>>> import numpy as np
>>> import numpy.linalg as la
>>> np.set_printoptions(precision=3, suppress=True, linewidth=160, sign=" ")
>>> A = np.loadtxt("m.csv", delimiter=",")
>>> A
array([[-5.,  0.,  0.],
       [ 0., -3.,  0.],
       [ 3.,  0.,  3.]])
>>> round(float(la.det(A[::-1])), 3)
-45.0
>>> np.einsum("ii->", A)
np.float64(-5.0)
>>> round(la.det(A.T), 3)
np.float64(45.0)
>>> (la.matrix_power((A != 0) + (A.T != 0) + np.eye(3), 3) > 0).astype(int)
array([[ 1,  0,  1],
       [ 0,  1,  0],
       [ 1,  0,  1]])
>>> round(float(la.det(A)), 3)
45.0
>>> rng = np.random.default_rng(21032)
>>> z = rng.permutation(3)
>>> z
array([ 2,  0,  1])
>>> B = A[z][:, z]
>>> np.diag(B)
array([ 3., -5., -3.])
>>> B = A + rng.integers(-2, 3, (3, 1)) @ rng.integers(-2, 3, (1, 3))
>>> B
array([[-5.,  0.,  2.],
       [ 0., -3., -2.],
       [ 3.,  0.,  4.]])
>>> B - A
array([[ 0.,  0.,  2.],
       [ 0.,  0., -2.],
       [ 0.,  0.,  1.]])
>>> la.matrix_rank(B - A, tol=1e-8)
np.int64(1)
>>> vals, vecs = la.eig(A)
>>> np.prod(vals)
np.float64(45.0)
>>> A @ vecs[:, 0] - vals[0] * vecs[:, 0]
array([ 0.,  0.,  0.])
>>> vals
array([ 3., -5., -3.])
>>> np.sort(la.eigvals(A.T))
array([-5., -3.,  3.])
>>> np.sort(la.eigvals(la.inv(A)))
array([-0.333, -0.2  ,  0.333])
>>> feats = np.loadtxt("dump.csv", delimiter=",")
>>> feats
array([[ 0.5  ,  0.   ,  0.   ,  0.25 ,  0.25 ],
       [ 0.   ,  0.667,  0.   ,  0.333,  0.   ],
       [ 0.25 ,  0.   ,  0.5  ,  0.   ,  0.25 ],
       [ 0.   ,  0.   ,  0.   ,  0.5  ,  0.5  ],
       [ 0.   ,  0.   ,  0.333,  0.333,  0.333]])
>>> P = np.triu(np.array([[1, 0, 0, 3, 3],
...     [0, 1, 0, 0, 0],
...     [0, 3, 3, 1, 0],
...     [3, 0, 1, 0, 2],
...     [3, 0, 0, 1, 0]]), 1) + np.eye(5)
>>> B = P @ feats @ la.inv(P)
>>> round(la.det(B), 3)
np.float64(-0.014)
>>> np.poly(B)
array([ 1.   , -2.5  ,  2.222, -0.813,  0.076,  0.014])
>>> B
array([[ 0.5  ,  0.   ,  1.   ,  0.25 ,  0.75 ],
       [ 0.   ,  0.667,  0.   ,  0.333, -0.667],
       [ 0.25 ,  0.   ,  0.5  , -0.75 ,  1.5  ],
       [ 0.   ,  0.   ,  0.667,  0.5  ,  0.167],
       [ 0.   ,  0.   ,  0.333,  0.   ,  0.333]])
>>> ang = np.radians(15)
>>> r_ = np.eye(5)
>>> r_[4, 4] = r_[2, 2] = np.cos(ang)
>>> r_[4, 2], r_[2, 4] = -np.sin(ang), np.sin(ang)
>>> r_
array([[ 1.   ,  0.   ,  0.   ,  0.   ,  0.   ],
       [ 0.   ,  1.   ,  0.   ,  0.   ,  0.   ],
       [ 0.   ,  0.   ,  0.966,  0.   ,  0.259],
       [ 0.   ,  0.   ,  0.   ,  1.   ,  0.   ],
       [ 0.   ,  0.   , -0.259,  0.   ,  0.966]])
>>> B = feats @ r_.T
>>> np.abs(B - feats).max(axis=0)
array([ 0.   ,  0.   ,  0.129,  0.   ,  0.138])
>>> np.allclose(feats @ feats.T, B @ B.T)
True
>>> B
array([[ 0.5  ,  0.   ,  0.065,  0.25 ,  0.241],
       [ 0.   ,  0.667,  0.   ,  0.333,  0.   ],
       [ 0.25 ,  0.   ,  0.548,  0.   ,  0.112],
       [ 0.   ,  0.   ,  0.129,  0.5  ,  0.483],
       [ 0.   ,  0.   ,  0.408,  0.333,  0.236]])
